$ ipython --no-banner

In [1]: import numpy as np

In [2]: import numpy.linalg as la

In [3]: np.set_printoptions(precision=1, suppress=True, linewidth=160)

In [4]: tidy = lambda a: np.round(a, 1) + 0

In [5]: X = np.loadtxt("w.csv", delimiter=",")

In [6]: X
Out[6]: 
array([[-5., -7.,  2.],
       [-5., -7.,  2.],
       [-6., -8.,  1.]])

In [7]: # rows 0 and 1 are equal

In [8]: out = X / np.sqrt((X ** 2).mean(axis=1, keepdims=True))

In [9]: la.matrix_rank(out) == la.matrix_rank(X)
Out[9]: np.True_

In [10]: tidy(X - X.mean(axis=1, keepdims=True))
Out[10]: 
array([[-1.7, -3.7,  5.3],
       [-1.7, -3.7,  5.3],
       [-1.7, -3.7,  5.3]])

In [11]: la.matrix_rank(X - X.mean(axis=1, keepdims=True))
Out[11]: np.int64(1)

In [12]: A = np.load("x.npy")

In [13]: A
Out[13]: 
array([[4, 4],
       [4, 6]])

In [14]: # symmetric, so the eigenvalues are real

In [15]: evals, evecs = la.eig(A)

In [16]: tidy(np.sort(la.eigvals(la.inv(A))))
Out[16]: array([0.1, 1.1])

In [17]: tidy(np.sort(la.eigvals(A.T)))
Out[17]: array([0.9, 9.1])

In [18]: mat = np.load("arr.npy")

In [19]: mat
Out[19]: 
array([[14., -9.,  9.],
       [-9., 14., -9.],
       [ 9., -9., 14.]])

In [20]: # equal to its transpose

In [21]: evals, evecs = la.eigh(mat)

In [22]: vec = np.array([-3, -3, -2])

In [23]: tidy(evecs * np.sqrt(evals) @ evecs.T)
Out[23]: 
array([[ 3.4, -1.1,  1.1],
       [-1.1,  3.4, -1.1],
       [ 1.1, -1.1,  3.4]])

In [24]: tidy(vec @ mat @ vec / (vec @ vec)), tidy(evals[0]), evals[-1]
Out[24]: (np.float64(6.6), np.float64(5.0), np.float64(32.0))

In [25]: evals, evecs = la.eig(mat)

In [26]: tidy(evals)
Out[26]: array([ 5., 32.,  5.])

In [27]: print(tidy(mat @ evecs[:, 0] - evals[0] * evecs[:, 0]))
[0. 0. 0.]

In [28]: tidy(np.sort(la.eigvals(mat.T)))
Out[28]: array([ 5.,  5., 32.])

In [29]: tidy(np.sort(la.eigvals(la.inv(mat))))
Out[29]: array([0. , 0.2, 0.2])

In [30]: def softmax(z):
    ...:     e = np.exp(z - z.max(axis=-1, keepdims=True))
    ...:     return e / e.sum(axis=-1, keepdims=True)
    ...: 

In [31]: tidy(softmax(mat[1] + -3))
Out[31]: array([0., 1., 0.])

In [32]: tidy(softmax(mat[1]))
Out[32]: array([0., 1., 0.])

In [33]: scores = mat @ mat.T / np.sqrt(3)

In [34]: tidy(softmax(scores + np.triu(np.full(scores.shape, -np.inf), 1)))
Out[34]: 
array([[1., 0., 0.],
       [0., 1., 0.],
       [0., 0., 1.]])

In [35]: print(tidy(softmax(scores)))
[[1. 0. 0.]
 [0. 1. 0.]
 [0. 0. 1.]]

In [36]: softmax(scores).round(6).argmax(axis=1)
Out[36]: array([0, 1, 2])

In [37]: evals, evecs = la.eigh(mat)

In [38]: tidy(evecs.T @ mat @ evecs)
Out[38]: 
array([[ 5.,  0.,  0.],
       [ 0.,  5.,  0.],
       [ 0.,  0., 32.]])

In [39]: evals.sum(), np.trace(mat)
Out[39]: (np.float64(42.0), np.float64(42.0))

In [40]: (evals > 1e-8).sum(), (evals < -1e-8).sum()
Out[40]: (np.int64(3), np.int64(0))

In [41]: tidy(np.abs(evecs[:, -1]))
Out[41]: array([0.6, 0.6, 0.6])

In [42]: print(np.unique(evals.round(6) + 0, return_counts=True)[1])
[2 1]

In [43]: out = mat / la.norm(mat, axis=1, keepdims=True)

In [44]: cov = out @ out.T

In [45]: np.argwhere(np.triu(np.abs(cov) > 0.95, 1))
Out[45]: array([], shape=(0, 2), dtype=int64)

In [46]: (np.abs(cov) > 0.9).astype(int)
Out[46]: 
array([[1, 1, 1],
       [1, 1, 1],
       [1, 1, 1]])

In [47]: print((cov - 2 * np.eye(3)).round(6).argmax(axis=1))
[2 0 0]

In [48]: tidy(np.degrees(np.arccos(np.clip(cov[1, 0], -1, 1))))
Out[48]: np.float64(158.5)

In [49]: tidy(la.norm(out, axis=1))
Out[49]: array([1., 1., 1.])

In [50]: W2 = np.array([[-1.0, 1.8, 2.1]])

In [51]: rng = np.random.default_rng(42583)

In [52]: M = np.array([[2],
    ...:     [0],
    ...:     [5],
    ...:     [1],
    ...:     [0],
    ...:     [1],
    ...:     [6],
    ...:     [5],
    ...:     [9],
    ...:     [4],
    ...:     [9],
    ...:     [8],
    ...:     [1],
    ...:     [9],
    ...:     [9],
    ...:     [2],
    ...:     [5],
    ...:     [1]]) @ W2 + 0.3 * rng.normal(size=(18, 3))

In [53]: tidy(M)
Out[53]: 
array([[-2.1,  3.7,  4.7],
       [-0.5, -0.4,  0.2],
       [-5.1,  9.3, 10.8],
       [-0.9,  1.8,  1.9],
       [ 0. ,  0.1, -0.1],
       [-0.8,  1.8,  1.6],
       [-6.1, 11.1, 12.4],
       [-5.2,  8.8, 10.4],
       [-9.8, 16. , 18.4],
       [-4.3,  7.2,  8.5],
       [-8.8, 16.5, 18.9],
       [-8. , 14.7, 17.4],
       [-0.9,  2. ,  1.5],
       [-8.8, 16.2, 18.8],
       [-8.7, 16.9, 19.1],
       [-2.4,  3.4,  4.3],
       [-4.9,  9.1, 10.7],
       [-0.9,  2.3,  2.3]])

In [54]: left, sigma, Vh = la.svd(M)

In [55]: np.argmax(sigma[:-1] / (sigma[1:] + 1e-6)) + 1
Out[55]: np.int64(1)

In [56]: out = left[:, :1] @ np.diag(sigma[:1]) @ Vh[:1]

In [57]: la.matrix_rank(out)
Out[57]: np.int64(1)

In [58]: la.matrix_rank(M, rtol=0.05)
Out[58]: np.int64(1)

In [59]: tidy(np.abs(M - out).max())
Out[59]: np.float64(0.9)

In [60]: tidy(la.norm(M - out, 2)), tidy(sigma[1])
Out[60]: (np.float64(1.4), np.float64(1.4))

In [61]: W = np.array([[-1, 4, -2], [0, 5, 2], [3, 0, 5]])

In [62]: coef = np.array([2, 0, 1])

In [63]: hid = np.maximum(M @ W + coef, 0)

In [64]: la.matrix_rank(hid)
Out[64]: np.int64(3)

In [65]: print(tidy((hid > 0).mean(axis=0)))
[1.  0.9 1. ]

In [66]: W2 = np.array([[2, 1], [2, -1], [-1, -1]])

In [67]: (hid @ W2).round(6).argmax(axis=1)
Out[67]: array([0, 0, 0, 0, 0, 0, 0, 0, 0, 0, 0, 0, 0, 0, 0, 0, 0, 0])

In [68]: W @ W2
Out[68]: 
array([[ 8, -3],
       [ 8, -7],
       [ 1, -2]])

In [69]: Q, r_ = la.qr(M)

In [70]: tidy(np.trace(Q @ Q.T))
Out[70]: np.float64(3.0)

In [71]: tidy(np.abs(np.diag(r_)))
Out[71]: array([23.1,  2.9,  1.3])

In [72]: tidy(Q)
Out[72]: 
array([[-0.1,  0. , -0.2],
       [ 0. , -0.4, -0.2],
       [-0.2,  0.1, -0.1],
       [ 0. ,  0.1,  0.1],
       [ 0. ,  0. ,  0.1],
       [ 0. ,  0.1,  0.3],
       [-0.3,  0. ,  0.3],
       [-0.2, -0.2,  0. ],
       [-0.4, -0.6,  0.4],
       [-0.2, -0.2, -0.1],
       [-0.4,  0.2,  0. ],
       [-0.3,  0.1, -0.4],
       [ 0. ,  0.1,  0.5],
       [-0.4,  0.1, -0.1],
       [-0.4,  0.4,  0.1],
       [-0.1, -0.3, -0.1],
       [-0.2,  0.1, -0.2],
       [ 0. ,  0.2,  0.1]])

In [73]: np.allclose(r_.T @ r_, M.T @ M)
Out[73]: True

In [74]: tidy(Q.T @ Q)
Out[74]: 
array([[1., 0., 0.],
       [0., 1., 0.],
       [0., 0., 1.]])

In [75]: tidy(abs(r_[0, 0])), tidy(la.norm(M[:, 0]))
Out[75]: (np.float64(23.1), np.float64(23.1))

In [76]: print(Q.shape, r_.shape)
(18, 3) (3, 3)

In [77]: labels = M[:, 1] > np.median(M[:, 1])

In [78]: f = M[labels].mean(axis=0) - M[~labels].mean(axis=0)

In [79]: tidy(f)
Out[79]: array([-5.8, 10.7, 12.4])

In [80]: print((((M - M.mean(axis=0)) @ f > 0) == labels).mean())
1.0

In [81]: print(labels.astype(int))
[0 0 1 0 0 0 1 1 1 0 1 1 0 1 1 0 1 0]

In [82]: print(tidy(la.eigvals(X)))
[-9.3  0.  -1.7]

In [83]: tidy(np.poly(X))
Out[83]: array([ 1., 11., 16.,  0.])

In [84]: np.kron(np.eye(2, dtype=int), X)
Out[84]: 
array([[-5., -7.,  2., -0., -0.,  0.],
       [-5., -7.,  2., -0., -0.,  0.],
       [-6., -8.,  1., -0., -0.,  0.],
       [-0., -0.,  0., -5., -7.,  2.],
       [-0., -0.,  0., -5., -7.,  2.],
       [-0., -0.,  0., -6., -8.,  1.]])

In [85]: tidy(la.eigvals(X).sum().real)
Out[85]: np.float64(-11.0)

In [86]: tidy(la.det(X.T))
Out[86]: np.float64(0.0)

In [87]: E = np.loadtxt("dump.csv", delimiter=",")

In [88]: E
Out[88]: 
array([[ 0., -1.],
       [ 1.,  0.]])

In [89]: # antisymmetric, zero diagonal

In [90]: vec = np.array([0, 2])

In [91]: E.T @ (E @ vec)
Out[91]: array([0., 2.])

In [92]: print(tidy(la.det(E)))
1.0

In [93]: tidy(la.inv(E))
Out[93]: 
array([[ 0.,  1.],
       [-1.,  0.]])

In [94]: [p for p in range(1, 25) if np.allclose(la.matrix_power(E, p), np.eye(2))]
Out[94]: [4, 8, 12, 16, 20, 24]

In [95]: print(tidy(np.abs(la.eigvals(E))))
[1. 1.]

In [96]: F = np.array([[-9, 4, -8, -5], [4, -9, 4, -8], [-8, 4, -9, 4], [-5, -8, 4, -9]])

In [97]: [round(float(la.det(F[:i, :i])), 2) + 0 for i in range(1, 5)]
Out[97]: [-9.0, 65.0, -121.0, -4968.0]

In [98]: labels = rng.permutation(4)

In [99]: out = F[:, labels] * rng.choice([-1, 1], 4)

In [100]: out
Out[100]: 
array([[-9, -5, -8,  4],
       [ 4, -8,  4, -9],
       [-8,  4, -9,  4],
       [-5, -9,  4, -8]])

In [101]: left, _, Vh = la.svd(F.T @ out)

In [102]: tidy(la.lstsq(F, out)[0])
Out[102]: 
array([[1., 0., 0., 0.],
       [0., 0., 0., 1.],
       [0., 0., 1., 0.],
       [0., 1., 0., 0.]])

In [103]: labels
Out[103]: array([0, 3, 2, 1])

In [104]: out = F[0, 0] * F[1:] - np.outer(F[1:, 0], F[0])

In [105]: out
Out[105]: 
array([[  0,  65,  -4,  92],
       [  0,  -4,  17, -76],
       [  0,  92, -76,  56]])

In [106]: print(np.flatnonzero(~out.round(6).any(axis=1)))
[]

In [107]: out = F / la.norm(F, axis=1, keepdims=True)

In [108]: cov = out @ out.T

In [109]: (cov - 2 * np.eye(4)).round(6).argmax(axis=1)
Out[109]: array([2, 3, 0, 1])

In [110]: arr = np.load("layer10.npy")

In [111]: arr
Out[111]: 
array([[ 4,  4,  4],
       [ 4,  8,  8],
       [ 4,  8, 12]])

In [112]: # symmetric

In [113]: evals, evecs = la.eig(arr)

In [114]: print(tidy(np.sort(la.eigvals(arr @ arr))))
[  1.5   6.6 407.9]

In [115]: print(tidy(np.prod(evals)))
64.0

In [116]: m1 = np.load("run18.npy")

In [117]: m1
Out[117]: 
array([[  4,  -8,  10],
       [  6, -12,  15],
       [  0,   0,   0],
       [  2,  -4,   5]])

In [118]: # rows and columns are dependent

In [119]: left, sigma = la.svd(m1)
Traceback (most recent call last):
  Cell In[119], line 1
    left, sigma = la.svd(m1)
ValueError: too many values to unpack (expected 2)


In [120]: left, sigma, Vh = la.svd(m1, full_matrices=False)

In [121]: tidy(left.T @ left)
Out[121]: 
array([[1., 0., 0.],
       [0., 1., 0.],
       [0., 0., 1.]])

In [122]: tidy(np.abs(Vh[0]))
Out[122]: array([0.3, 0.6, 0.7])

In [123]: print(np.cumsum(sigma ** 2) / np.sum(sigma ** 2))
[1. 1. 1.]

In [124]: (sigma > 1e-8).sum()
Out[124]: np.int64(1)

In [125]: tidy(sigma)
Out[125]: array([25.1,  0. ,  0. ])

In [126]: cov = np.cov(M, rowvar=False)

In [127]: tidy(np.corrcoef(M.T))
Out[127]: 
array([[ 1., -1., -1.],
       [-1.,  1.,  1.],
       [-1.,  1.,  1.]])

In [128]: tidy(np.median(M, axis=0))
Out[128]: array([-4.6,  8. ,  9.4])

In [129]: left, sigma, Vh = la.svd(m1)

In [130]: evecs = Vh[:(sigma > 1e-8).sum()]

In [131]: vec = m1[0] + 3 * m1[2] + rng.integers(2) * np.eye(3)[1]

In [132]: print(vec)
[ 4. -8. 10.]

In [133]: tidy(la.norm(vec - evecs.T @ evecs @ vec))
Out[133]: np.float64(0.0)
